$ ipython --no-banner

In [1]: import numpy as np

In [2]: np.set_printoptions(precision=2, suppress=True, linewidth=200, sign=" ")

In [3]: K = np.load("block18.npy")

In [4]: K
Out[4]: 
array([[ 1.26,  1.04, -1.67, -1.69, -0.76, -3.82, -2.52],
       [-1.62,  0.93, -0.17, -0.64, -2.36,  0.61, -0.87],
       [-1.  , -0.15,  0.85,  3.77, -3.55, -0.62, -1.81],
       [-1.99, -3.09,  1.41, -0.28, -0.21,  5.03,  1.62],
       [ 0.19, -4.28,  1.75, -2.07,  0.57, -0.32,  2.81],
       [-0.42, -2.71,  3.4 ,  0.51, -3.01,  2.89, -4.01],
       [ 0.57, -2.52, -0.34, -2.59, -0.04,  3.49, -3.04],
       [ 1.02,  1.73,  1.85,  1.33,  1.16, -1.16, -3.05],
       [-2.32,  2.08,  1.55, -1.67, -1.72, -3.75,  1.26],
       [-1.33, -1.57,  3.36,  3.76,  0.76, -4.65, -1.39],
       [-1.09,  1.36,  2.15, -1.81, -1.46,  1.36,  5.17],
       [ 0.72, -3.78,  1.53, -4.47,  0.26, -9.01,  3.78],
       [-3.32,  0.59, -3.37,  3.17, -2.23, -1.03, -4.02],
       [-4.6 ,  3.68, -0.87,  1.13, -1.34,  2.22,  3.31],
       [ 1.9 ,  1.8 , -0.54,  3.45,  4.32, -1.77, -0.09],
       [ 0.03,  4.9 ,  0.52, -3.24, -2.54,  0.02,  1.09],
       [ 0.39, -0.19, -2.02,  9.46,  2.33, -3.44, -2.92],
       [ 0.63,  2.09,  0.26,  1.92, -1.44,  4.05, -1.15],
       [ 0.08, -0.08, -1.01,  2.78, -0.58, -1.34, -2.52],
       [-1.71, -1.88,  2.32, -1.76, -0.72, -1.41,  1.65],
       [-2.97, -4.1 ,  1.65, -1.86, -0.58, -1.36, -1.77],
       [ 7.65,  7.91,  1.96,  4.23,  2.  ,  0.85,  0.56],
       [-0.36, -0.24,  4.57,  0.03,  1.79,  2.14, -2.77],
       [-2.63, -0.61,  1.4 , -0.81, -0.9 ,  3.79,  2.53],
       [-0.43, -5.17,  0.6 , -1.13,  3.51, -2.43, -3.03],
       [-3.18, -0.29,  0.74,  1.23, -3.85,  0.8 ,  1.97],
       [-0.39,  0.36,  0.96, -1.2 , -1.47, -1.24,  2.03],
       [ 2.59,  4.94, -1.89,  2.9 ,  2.15,  0.72, -1.05],
       [-1.97,  1.29, -2.07, -3.67,  0.23, -3.56,  0.46],
       [-0.74, -0.57,  0.68, -0.98,  0.42, -1.63,  1.19],
       [-2.5 ,  1.11, -0.09, -4.78,  1.14, -2.04, -1.19],
       [ 1.09,  3.06,  0.12,  2.67,  1.04, -1.12, -1.13],
       [ 3.31, -1.2 , -1.24, -1.82,  2.11, -4.72,  0.88],
       [ 0.92, -1.17,  2.77,  2.75,  0.26,  6.13, -3.24],
       [ 0.39, -2.99, -0.67,  0.42,  0.16,  0.04,  1.43]])

In [5]: x = np.array([-3, -2, 3, -3, 0, 1, 1])

In [6]: y = K @ x

In [7]: print(np.round(np.linalg.pinv(K) @ K, 2) + 0)
[[ 1.  0.  0.  0.  0.  0.  0.]
 [ 0.  1.  0.  0.  0.  0.  0.]
 [ 0.  0.  1.  0.  0.  0.  0.]
 [ 0.  0.  0.  1.  0.  0.  0.]
 [ 0.  0.  0.  0.  1.  0.  0.]
 [ 0.  0.  0.  0.  0.  1.  0.]
 [ 0.  0.  0.  0.  0.  0.  1.]]

In [8]: rng = np.random.default_rng(277)

In [9]: y = y + 0.02 * rng.normal(size=35)

In [10]: y
Out[10]: 
array([-12.15,   4.11,  -7.9 ,  23.89,  21.92,  14.19,  10.54,  -9.16,  10.02,  -0.1 ,  18.99,  18.2 , -15.93,   5.97, -23.12,   2.48, -41.56,  -8.15, -15.3 ,  21.37,  24.52, -44.15,  14.54,  22.08,
        11.35,  11.43,   7.72, -32.42,   5.01,   7.88,  16.11, -19.28,  -9.63,   2.52,   3.02])

In [11]: c, *_ = np.linalg.lstsq(K, y)

In [12]: print(round(np.linalg.norm(y - K @ c), 2))
0.11
